% python3 -q
>>> import numpy as np
>>> from numpy import linalg as LA
>>> np.set_printoptions(precision=2, suppress=True, linewidth=120)
>>> W0 = np.load("case18.npy")
>>> print(W0)
[[-2.  1.  0.  0.  0.]
 [ 0. -2.  1.  0.  0.]
 [ 0.  0. -2.  1.  0.]
 [ 0.  0.  0. -2.  1.]
 [ 0.  0.  0.  0. -2.]]
>>> rng = np.random.default_rng(531305)
>>> lab = rng.permutation(5)
>>> lab
array([4, 2, 1, 0, 3])
>>> Y = W0[lab][:, lab]
>>> print(np.diag(Y))
[-2. -2. -2. -2. -2.]
>>> np.trace(Y)
np.float64(-10.0)
>>> print(round(float(LA.det(Y)), 2), np.round(LA.det(W0[lab]), 2))
-32.0 32.0
>>> f, r1 = W0[0], W0[1]
>>> f @ f
np.float64(5.0)
>>> f @ r1
np.float64(-2.0)
>>> pr = (f @ r1) / (f @ f) * f
>>> (r1 - pr) @ f
np.float64(0.0)
>>> r1 - pr
array([-0.8, -1.6,  1. ,  0. ,  0. ])
>>> print(np.prod(np.diag(W0)), round(LA.det(W0), 2))
-32.0 -32.0
>>> print(np.sort(LA.eigvals(W0)))
[-2. -2. -2. -2. -2.]
>>> LA.matrix_rank(W0 - W0[0, 0] * np.eye(5))
np.int64(4)
>>> print(W0 @ W0)
[[ 4. -4.  1.  0.  0.]
 [ 0.  4. -4.  1.  0.]
 [ 0.  0.  4. -4.  1.]
 [ 0.  0.  0.  4. -4.]
 [ 0.  0.  0.  0.  4.]]
>>> [int(LA.matrix_rank(LA.matrix_power(W0, p))) for p in range(1, 6)]
[5, 5, 5, 5, 5]
>>> arr = np.load("out17.npy")
>>> arr
array([[ 0. ,  0.7,  0.8, -2. ],
       [ 1.2,  2.5, -0.4,  0.5],
       [-0.5,  0.3,  0.3, -7. ],
       [ 2.3, -0.1, -1.3, -8. ]])
>>> # column 3 is much longer than the rest
>>> proj = np.triu(np.array([[2, 1, 2, 0], [-1, -3, 0, -2], [1, 0, -2, -1], [-3, 1, 0, 1]]), 1) + np.eye(4)
>>> Y = proj @ arr @ LA.inv(proj)
>>> proj @ arr - arr @ proj
array([[  0.2,   3.1,   0.2, -11.3],
       [ -4.6,  -1. ,   0.2,  20.6],
       [ -2.3,   0.6,   2.3,   8.9],
       [  0. ,  -2.3,  -4.6,  -1.5]])
>>> blk = np.stack([arr, -2 * arr, arr[::-1]])
>>> blk.shape
(3, 4, 4)
>>> blk.sum(axis=0)
array([[ 2.3, -0.8, -2.1, -6. ],
       [-1.7, -2.2,  0.7, -7.5],
       [ 1.7,  2.2, -0.7,  7.5],
       [-2.3,  0.8,  2.1,  6. ]])
>>> LA.det(blk)
array([ -39.54, -632.61,  -39.54])
>>> np.einsum("bij,cij->bc", blk, blk)
array([[ 133.65, -267.3 ,   22.84],
       [-267.3 ,  534.6 ,  -45.68],
       [  22.84,  -45.68,  133.65]])
>>> print((blk @ arr.T).shape)
(3, 4, 4)
>>> LA.matrix_rank(blk.reshape(3, -1))
np.int64(2)
>>> LA.norm(blk, axis=(1, 2))
array([11.56, 23.12, 11.56])
>>> x0 = np.array([3, 5, 5, 1])
>>> target = arr @ x0
>>> coef, lr = np.zeros(4), 1 / LA.norm(arr, 2) ** 2
>>> for i in range(30):
...     coef -= lr * arr.T @ (arr @ coef - target)
...     if i % 5 == 0: print(i, round(LA.norm(arr @ coef - target), 2))
... 
0 15.1
5 11.16
10 8.46
15 6.59
20 5.3
25 4.39
>>> np.round(LA.cond(arr), 2)
np.float64(19.93)
>>> coef
array([0.93, 4.72, 0.88, 0.97])
>>> F = np.loadtxt("data.csv", delimiter=",")
>>> F
array([[ 1.26, -0.58, -1.62],
       [-1.26, -0.92,  1.26],
       [-0.22, -1.23, -0.48],
       [-2.66, -1.52,  2.59],
       [ 2.52,  0.08, -2.82],
       [ 2.5 , -1.07, -3.04],
       [-2.59, -2.91,  2.19],
       [-2.69, -1.45,  2.54],
       [ 2.67,  1.57, -2.17],
       [-1.3 , -0.8 ,  1.23],
       [ 1.65,  3.58, -0.49],
       [-2.77, -4.23,  1.61],
       [-2.74, -1.51,  2.61],
       [ 2.68,  4.22, -1.71],
       [-1.38, -0.94,  1.04],
       [-2.66, -3.04,  1.95],
       [ 2.58,  1.61, -2.57],
       [-1.44, -3.55,  0.4 ],
       [-0.18, -1.2 , -0.27],
       [ 1.07, -0.44, -1.37],
       [ 1.24, -0.53, -1.44],
       [ 1.18, -0.39, -1.62],
       [-1.27, -0.83,  1.31]])
>>> Ac = (F - F.mean(axis=0)) / F.std(axis=0)
>>> np.argwhere(np.abs(Ac) > 2)
array([[10,  1],
       [13,  1]])
>>> Ac.std(axis=0)
array([1., 1., 1.])
>>> coef = LA.lstsq(np.delete(Ac, 1, axis=1), Ac[:, 1])[0]
>>> print(np.abs(coef).argmax())
0
>>> coef
array([3.13, 2.46])
>>> print(np.round(1 - np.var(Ac[:, 1] - np.delete(Ac, 1, axis=1) @ coef), 2))
0.96
>>> lab = F[:, 1] > np.median(F[:, 1])
>>> f = F[lab].mean(axis=0) - F[~lab].mean(axis=0)
>>> f
array([ 2.81,  2.65, -2.24])
>>> np.round((((F - F.mean(axis=0)) @ f > 0) == lab).mean(), 2)
np.float64(0.87)
>>> ((F - F.mean(axis=0)) @ f > 0).astype(int)
array([1, 0, 0, 0, 1, 1, 0, 0, 1, 0, 1, 0, 0, 1, 0, 0, 1, 0, 0, 1, 1, 1, 0])
>>> np.argsort(-np.abs(f).round(6), kind="stable")
array([0, 1, 2])
>>> x0 = np.array([5, 4, 4])
>>> target = F @ x0
>>> LA.solve(F.T @ F, F.T @ target)
array([5., 4., 4.])
>>> print(np.round(LA.pinv(F) @ F, 2) + 0)
[[1. 0. 0.]
 [0. 1. 0.]
 [0. 0. 1.]]
>>> print(LA.lstsq(F, target)[0])
[5. 4. 4.]
>>> target = target + 0.02 * rng.normal(size=23)
>>> print(target)
[ -2.5   -4.97  -7.92  -9.02   1.63  -3.95 -15.8   -9.1   10.96  -4.76  20.6  -24.32  -9.32  23.41  -6.47 -17.68   9.07
 -19.81  -6.77  -1.88  -1.68  -2.16  -4.44]
>>> coef, *_ = LA.lstsq(F, target)
>>> print(np.round(LA.norm(target - F @ coef), 2))
0.08
>>> print([round(float(LA.norm(LA.solve(F.T @ F + lam * np.eye(3), F.T @ target))), 2) for lam in (0, 1, 10, 100)])
[7.54, 5.34, 4.67, 2.63]
>>> print(np.round(F.T @ (target - F @ coef), 2) + 0)
[0. 0. 0.]
>>> E = np.load("m.npy")
>>> E
array([[ 23,   7, -11,  -1],
       [  7,  18,  -4,  -9],
       [-11,  -4,  23,   6],
       [ -1,  -9,   6,  18]])
>>> ev, V = LA.eigh(E)
>>> ev
array([ 6.13, 14.49, 21.13, 40.25])
>>> (ev > 1e-8).sum(), (ev < -1e-8).sum()
(np.int64(4), np.int64(0))
>>> print(round(ev.sum(), 2), np.trace(E))
82.0 82
>>> np.round(V.T @ V, 2) + 0
array([[1., 0., 0., 0.],
       [0., 1., 0., 0.],
       [0., 0., 1., 0.],
       [0., 0., 0., 1.]])
>>> LA.svd(E, compute_uv=False)
array([40.25, 21.13, 14.49,  6.13])
>>> print(np.unique(ev.round(6) + 0, return_counts=True)[1])
[1 1 1 1]
>>> np.abs(V[:, -1]).round(6).argmax()
np.int64(2)
>>> ev, V = LA.eig(E)
>>> print(np.sort(LA.eigvals(E @ E)))
[  37.58  209.96  446.52 1619.94]
>>> print(round(np.prod(ev), 2))
75550.0
>>> A = np.cumsum(np.array([[0, 3, 1],
...     [1, 3, 1],
...     [3, 0, 2],
...     [0, 2, 0],
...     [2, 3, 0],
...     [1, 2, 0],
...     [0, 3, 0],
...     [2, 3, 1],
...     [0, 0, 3],
...     [1, 1, 2],
...     [3, 0, 0],
...     [1, 0, 1],
...     [3, 1, 1],
...     [3, 2, 3]]), axis=0)
>>> A
array([[ 0,  3,  1],
       [ 1,  6,  2],
       [ 4,  6,  4],
       [ 4,  8,  4],
       [ 6, 11,  4],
       [ 7, 13,  4],
       [ 7, 16,  4],
       [ 9, 19,  5],
       [ 9, 19,  8],
       [10, 20, 10],
       [13, 20, 10],
       [14, 20, 11],
       [17, 21, 12],
       [20, 23, 15]])
>>> x0 = np.array([1, 2, 0])
>>> target = A @ x0
>>> target
array([ 6, 13, 16, 20, 28, 33, 39, 47, 47, 50, 53, 54, 59, 66])
>>> np.round(LA.solve(A.T @ A, A.T @ target), 2) + 0
array([1., 2., 0.])
>>> target = target + 0.1 * rng.normal(size=14)
>>> target
array([ 5.74, 13.15, 15.92, 20.03, 27.98, 32.96, 39.02, 46.98, 46.93, 50.02, 53.02, 53.98, 59.1 , 65.91])
>>> coef, *_ = LA.lstsq(A, target)
>>> coef
array([ 1.01,  2.  , -0.01])
>>> lab = A[:, 0] > np.median(A[:, 0])
>>> f = A[lab].mean(axis=0) - A[~lab].mean(axis=0)
>>> (((A - A.mean(axis=0)) @ f > 0) == lab).mean()
np.float64(1.0)
>>> feats = np.loadtxt("w.csv", delimiter=",")
>>> feats
array([[ 8., 10.,  2.,  3.],
       [ 4.,  6.,  2.,  3.],
       [ 7.,  9.,  2.,  3.],
       [ 5.,  7.,  2.,  3.],
       [ 6.,  8.,  2.,  3.],
       [ 6.,  8.,  2.,  3.],
       [ 6.,  8.,  2.,  3.],
       [ 6.,  8.,  2.,  3.],
       [ 7.,  9.,  2.,  3.],
       [ 4.,  6.,  2.,  3.],
       [ 6.,  8.,  2.,  3.],
       [ 5.,  7.,  2.,  3.],
       [ 4.,  6.,  2.,  3.],
       [ 4.,  6.,  2.,  3.],
       [ 7.,  9.,  2.,  3.],
       [ 7.,  9.,  2.,  3.],
       [ 8., 10.,  2.,  3.],
       [ 7.,  9.,  2.,  3.],
       [ 8., 10.,  2.,  3.],
       [ 4.,  6.,  2.,  3.],
       [ 5.,  7.,  2.,  3.],
       [ 4.,  6.,  2.,  3.],
       [ 4.,  6.,  2.,  3.],
       [ 7.,  9.,  2.,  3.],
       [ 6.,  8.,  2.,  3.],
       [ 8., 10.,  2.,  3.],
       [ 8., 10.,  2.,  3.],
       [ 6.,  8.,  2.,  3.]])
>>> LA.matrix_rank(feats, rtol=0.1)
np.int64(1)
>>> np.argsort(-LA.norm(feats, axis=0).round(6), kind="stable")[:3]
array([1, 0, 3])
>>> round(LA.norm(feats, 2) / LA.norm(feats), 2)
np.float64(1.0)
>>> U, sv, VT = LA.svd(feats)
>>> sv.round(2) + 0
array([56.88,  3.85,  0.  ,  0.  ])
>>> np.argmax(sv[:-1] / (sv[1:] + 1e-6)) + 1
np.int64(2)
>>> Y = U[:, :2] @ np.diag(sv[:2]) @ VT[:2]
>>> Y
array([[ 8., 10.,  2.,  3.],
       [ 4.,  6.,  2.,  3.],
       [ 7.,  9.,  2.,  3.],
       [ 5.,  7.,  2.,  3.],
       [ 6.,  8.,  2.,  3.],
       [ 6.,  8.,  2.,  3.],
       [ 6.,  8.,  2.,  3.],
       [ 6.,  8.,  2.,  3.],
       [ 7.,  9.,  2.,  3.],
       [ 4.,  6.,  2.,  3.],
       [ 6.,  8.,  2.,  3.],
       [ 5.,  7.,  2.,  3.],
       [ 4.,  6.,  2.,  3.],
       [ 4.,  6.,  2.,  3.],
       [ 7.,  9.,  2.,  3.],
       [ 7.,  9.,  2.,  3.],
       [ 8., 10.,  2.,  3.],
       [ 7.,  9.,  2.,  3.],
       [ 8., 10.,  2.,  3.],
       [ 4.,  6.,  2.,  3.],
       [ 5.,  7.,  2.,  3.],
       [ 4.,  6.,  2.,  3.],
       [ 4.,  6.,  2.,  3.],
       [ 7.,  9.,  2.,  3.],
       [ 6.,  8.,  2.,  3.],
       [ 8., 10.,  2.,  3.],
       [ 8., 10.,  2.,  3.],
       [ 6.,  8.,  2.,  3.]])
>>> LA.matrix_rank(Y)
np.int64(2)
